% ipython --no-banner

In [1]: import numpy as np

In [2]: import numpy.linalg as la

In [3]: np.set_printoptions(suppress=True, linewidth=160)

In [4]: rnd = lambda a: np.round(a, 3) + 0

In [5]: m1 = np.load("x.npy")

In [6]: rnd(m1)
Out[6]: 
array([[-0.203,  0.035,  0.205, -0.27 ,  0.601, -0.687,  0.099],
       [ 0.203, -0.293,  0.537,  0.67 ,  0.051, -0.083,  0.355],
       [-0.508,  0.232, -0.384,  0.209,  0.074,  0.129,  0.688],
       [-0.051, -0.242,  0.166, -0.423, -0.685, -0.322,  0.399],
       [-0.661,  0.283,  0.348,  0.273, -0.316, -0.13 , -0.414],
       [ 0.356,  0.819,  0.356, -0.136, -0.055,  0.079,  0.218],
       [-0.305, -0.222,  0.497, -0.402,  0.244,  0.615,  0.108]])

In [7]: # columns are unit length and at right angles

In [8]: rnd(np.sort(np.abs(la.eigvals(m1))))
Out[8]: array([1., 1., 1., 1., 1., 1., 1.])

In [9]: rnd(np.trace(m1))
Out[9]: np.float64(-1.433)

In [10]: Uu, sig, vt = la.svd(m1, full_matrices=False)

In [11]: (sig > 1e-8).sum()
Out[11]: np.int64(7)

In [12]: rnd(Uu.T @ Uu)
Out[12]: 
array([[1., 0., 0., 0., 0., 0., 0.],
       [0., 1., 0., 0., 0., 0., 0.],
       [0., 0., 1., 0., 0., 0., 0.],
       [0., 0., 0., 1., 0., 0., 0.],
       [0., 0., 0., 0., 1., 0., 0.],
       [0., 0., 0., 0., 0., 1., 0.],
       [0., 0., 0., 0., 0., 0., 1.]])

In [13]: rnd(vt @ vt.T)
Out[13]: 
array([[1., 0., 0., 0., 0., 0., 0.],
       [0., 1., 0., 0., 0., 0., 0.],
       [0., 0., 1., 0., 0., 0., 0.],
       [0., 0., 0., 1., 0., 0., 0.],
       [0., 0., 0., 0., 1., 0., 0.],
       [0., 0., 0., 0., 0., 1., 0.],
       [0., 0., 0., 0., 0., 0., 1.]])

In [14]: rnd(np.sqrt((sig ** 2).sum())), rnd(la.norm(m1))
Out[14]: (np.float64(2.646), np.float64(2.646))

In [15]: rnd(np.cumsum(sig ** 2) / np.sum(sig ** 2))
Out[15]: array([0.143, 0.286, 0.429, 0.571, 0.714, 0.857, 1.   ])

In [16]: rng = np.random.default_rng(119)

In [17]: lab = rng.permutation(7)

In [18]: B = m1[:, lab] * rng.choice([-1, 1], 7)

In [19]: rnd(B)
Out[19]: 
array([[ 0.687,  0.601,  0.27 , -0.099,  0.035,  0.205,  0.203],
       [ 0.083,  0.051, -0.67 , -0.355, -0.293,  0.537, -0.203],
       [-0.129,  0.074, -0.209, -0.688,  0.232, -0.384,  0.508],
       [ 0.322, -0.685,  0.423, -0.399, -0.242,  0.166,  0.051],
       [ 0.13 , -0.316, -0.273,  0.414,  0.283,  0.348,  0.661],
       [-0.079, -0.055,  0.136, -0.218,  0.819,  0.356, -0.356],
       [-0.615,  0.244,  0.402, -0.108, -0.222,  0.497,  0.305]])

In [20]: Uu, _, vt = la.svd(m1.T @ B)

In [21]: rnd(Uu @ vt)
Out[21]: 
array([[ 0.,  0.,  0.,  0.,  0.,  0., -1.],
       [ 0.,  0.,  0.,  0.,  1.,  0.,  0.],
       [ 0.,  0.,  0.,  0.,  0.,  1.,  0.],
       [ 0.,  0., -1.,  0.,  0.,  0.,  0.],
       [ 0.,  1.,  0.,  0.,  0.,  0.,  0.],
       [-1.,  0.,  0.,  0.,  0.,  0.,  0.],
       [ 0.,  0.,  0., -1.,  0.,  0.,  0.]])
